$ python -q
>>> import numpy as np
>>> np.set_printoptions(suppress=True, linewidth=100)
>>> X = np.loadtxt("test7.csv", delimiter=",")
>>> X
array([[ 2., -1., -2., -5., -4.,  2.,  4.,  2.,  2.,  2., -6.,  6.,  1.,  2.,  3.],
       [-1., -6., -1.,  2.,  1., -3.,  4., -2., -6., -5., -1.,  2., -3., -1.,  0.],
       [-2., -1., -4., -4.,  0.,  3.,  5.,  5.,  0.,  3.,  4.,  3.,  4., -4., -1.],
       [-5.,  2., -4.,  2.,  6.,  3.,  1., -1.,  3., -2.,  3., -5., -4., -1.,  4.],
       [-4.,  1.,  0.,  6.,  4.,  0.,  4.,  1., -4.,  5., -5., -5.,  3.,  2.,  5.],
       [ 2., -3.,  3.,  3.,  0., -4.,  2.,  4.,  5.,  6., -3., -1.,  1., -2.,  4.],
       [ 4.,  4.,  5.,  1.,  4.,  2.,  4.,  5.,  2.,  0.,  1., -3., -5.,  3.,  5.],
       [ 2., -2.,  5., -1.,  1.,  4.,  5., -6.,  0.,  1., -2.,  0., -4.,  1.,  1.],
       [ 2., -6.,  0.,  3., -4.,  5.,  2.,  0., -2., -4.,  1.,  1.,  2.,  6.,  4.],
       [ 2., -5.,  3., -2.,  5.,  6.,  0.,  1., -4.,  6., -3.,  5., -3.,  2.,  2.],
       [-6., -1.,  4.,  3., -5., -3.,  1., -2.,  1., -3.,  2., -6.,  1.,  3.,  5.],
       [ 6.,  2.,  3., -5., -5., -1., -3.,  0.,  1.,  5., -6., -2.,  1., -1., -4.],
       [ 1., -3.,  4., -4.,  3.,  1., -5., -4.,  2., -3.,  1.,  1., -2., -3., -3.],
       [ 2., -1., -4., -1.,  2., -2.,  3.,  1.,  6.,  2.,  3., -1., -3., -2.,  3.],
       [ 3.,  0., -1.,  4.,  5.,  4.,  5.,  1.,  4.,  2.,  5., -4., -3.,  3.,  0.]])
>>> evals, V = np.linalg.eigh(X)
>>> x0 = np.array([-1, 1, -3, 3, -3, 0, 2, 3, -3, 0, -3, 0, -1, 2, 0])
>>> np.round(x0 @ X @ x0 / (x0 @ x0), 1), round(float(evals[0]), 1), round(evals[-1], 1)
(np.float64(-5.1), -18.2, np.float64(23.2))
>>> np.abs(X).sum(axis=1).max(), np.round(np.abs(evals).max(), 1)
(np.float64(49.0), np.float64(23.2))
>>> np.all(np.linalg.eigvalsh(X) > 0)
np.False_
>>> x0 = np.array([-4, 4, -2, 1, -4, 4, 0, -2, 3, -1, -2, 1, 0, -1, 2])
>>> target = X @ x0
>>> coef, lr = np.zeros(15), 1 / np.linalg.norm(X, 2) ** 2
>>> for i in range(8):
...     coef -= lr * X.T @ (X @ coef - target)
...     if i % 2 == 0: print(i, round(np.linalg.norm(X @ coef - target), 1))
... 
0 63.9
2 42.6
4 30.7
6 23.1
>>> round(np.linalg.cond(X), 1)
np.float64(11.3)
>>> gram = X.T @ X
>>> np.diag(gram)
array([168., 148., 163., 176., 215., 159., 192., 135., 172., 207., 186., 193., 130., 112., 172.])
>>> np.allclose(gram, gram.T)
True
>>> (X @ X.T).shape
(15, 15)
>>> W0 = np.loadtxt("block10.csv", delimiter=",")
>>> W0
array([[ 1.3,  1. ,  2. , -1. ,  3. , -1. , -3. ,  0. ,  2. ,  2. , -2. ,  1. ,  2. ,  1. , -1. ],
       [ 3. ,  0.3,  0. ,  1. ,  1. , -3. ,  2. ,  3. , -2. , -2. ,  1. ,  0. , -2. ,  1. , -1. ],
       [ 3. ,  0. ,  0.3,  0. , -2. , -3. , -3. ,  1. ,  2. , -1. , -2. , -1. ,  1. ,  1. ,  2. ],
       [-3. ,  3. , -3. ,  2.3,  0. , -2. ,  1. , -2. ,  3. , -1. ,  0. , -2. , -3. ,  2. , -1. ],
       [ 0. , -1. , -3. , -1. ,  1.3,  3. ,  2. , -2. ,  3. , -3. , -1. , -3. , -1. ,  2. ,  2. ],
       [-2. , -1. ,  1. , -2. , -2. ,  3.3,  2. ,  0. , -3. , -2. ,  1. , -1. ,  1. ,  1. ,  2. ],
       [ 2. , -2. , -3. , -2. ,  0. ,  0. , -0.7, -3. ,  1. ,  3. ,  1. , -1. ,  3. ,  3. ,  2. ],
       [-3. , -2. , -3. ,  1. ,  0. ,  0. ,  3. ,  2.3, -2. ,  1. ,  1. ,  3. , -2. , -1. ,  0. ],
       [-2. ,  1. , -3. ,  2. ,  2. , -2. ,  2. ,  1. ,  0.3,  0. ,  0. ,  0. ,  0. ,  1. ,  2. ],
       [ 1. , -2. ,  1. , -2. ,  1. , -3. ,  1. ,  0. , -3. , -1.7, -2. , -3. ,  3. , -3. ,  3. ],
       [ 0. ,  0. ,  1. ,  1. ,  0. ,  2. , -1. ,  1. ,  2. ,  3. ,  1.3,  3. ,  2. ,  3. , -1. ],
       [ 1. , -2. , -2. , -2. ,  2. ,  0. , -3. ,  1. , -1. , -1. ,  3. , -0.7, -1. , -2. ,  1. ],
       [-1. , -1. ,  1. , -3. , -1. ,  0. , -3. ,  1. ,  2. ,  3. ,  0. , -2. ,  2.3,  0. , -3. ],
       [-2. ,  3. , -2. ,  1. , -1. ,  2. ,  0. ,  1. ,  1. ,  1. , -3. ,  2. ,  0. ,  1.3, -1. ],
       [ 1. ,  1. ,  2. , -1. ,  3. , -1. , -3. ,  0. ,  2. ,  2. , -2. ,  1. ,  2. ,  1. , -0.7]])
>>> rng = np.random.default_rng(89851)
>>> labels = rng.permutation(15)
>>> labels
array([10,  4, 14,  0,  6,  5,  2,  3,  7, 13, 11, 12,  9,  1,  8])
>>> M2 = W0[labels][:, labels]
>>> np.round(np.trace(M2), 1)
np.float64(12.5)
>>> np.diag(M2)
array([ 1.3,  1.3, -0.7,  1.3, -0.7,  3.3,  0.3,  2.3,  2.3,  1.3, -0.7,  2.3, -1.7,  0.3,  0.3])
>>> np.round(np.sort(np.abs(np.linalg.eigvals(M2))), 1)
array([0.1, 0.3, 2.3, 3. , 3. , 4.2, 4.5, 4.5, 4.5, 5. , 5.8, 5.8, 7.2, 7.5, 7.5])
